$ python3 -q
>>> import numpy as np
>>> from numpy import linalg as LA
>>> np.set_printoptions(precision=2, suppress=True, linewidth=160, legacy="1.25")
>>> Q, _ = LA.qr(np.array([[-1.3, 0.3], [0.0, 0.0]]))
>>> evals = np.array([8, -9])
>>> X = Q @ np.diag(evals) @ Q.T
>>> X
array([[ 8.,  0.],
       [ 0., -9.]])
>>> blk = np.stack([X, -3 * X, X[::-1]])
>>> LA.matrix_rank(blk.reshape(3, -1))
2
>>> Y = X[0, 0] * X[1:] - np.outer(X[1:, 0], X[0])
>>> Y
array([[  0., -72.]])
>>> np.flatnonzero(~Y.round(6).any(axis=1))
array([], dtype=int64)
>>> X[:, 0] / X[0, 0]
array([1., 0.])
>>> left, sv, VT = LA.svd(X, full_matrices=False)
>>> left.T @ X @ VT.T
array([[9., 0.],
       [0., 8.]])
>>> sv / sv[0]
array([1.  , 0.89])
>>> X.T @ X
array([[64.,  0.],
       [ 0., 81.]])
>>> X @ X.T
array([[64.,  0.],
       [ 0., 81.]])
>>> LA.svd(X, compute_uv=False)
array([9., 8.])
>>> A = np.loadtxt("a.csv", delimiter=",")
>>> A
array([[1.  , 0.2 , 0.04, 0.01],
       [0.2 , 1.  , 0.2 , 0.04],
       [0.04, 0.2 , 1.  , 0.2 ],
       [0.01, 0.04, 0.2 , 1.  ]])
>>> blk = np.stack([A, -3 * A, A[::-1]])
>>> np.einsum("bij,cij->bc", blk, blk)
array([[  4.25, -12.74,   0.9 ],
       [-12.74,  38.22,  -2.71],
       [  0.9 ,  -2.71,   4.25]])
>>> LA.matrix_rank(blk.reshape(3, -1))
2
>>> LA.matrix_rank(blk)
array([4, 4, 4])
>>> rng = np.random.default_rng(821893)
>>> labels = rng.permutation(4)
>>> labels
array([3, 0, 2, 1])
>>> Y = A[labels][:, labels]
>>> np.diag(Y)
array([1., 1., 1., 1.])
>>> round(float(LA.det(Y)), 2), round(LA.det(A[labels]), 2)
(0.88, 0.88)
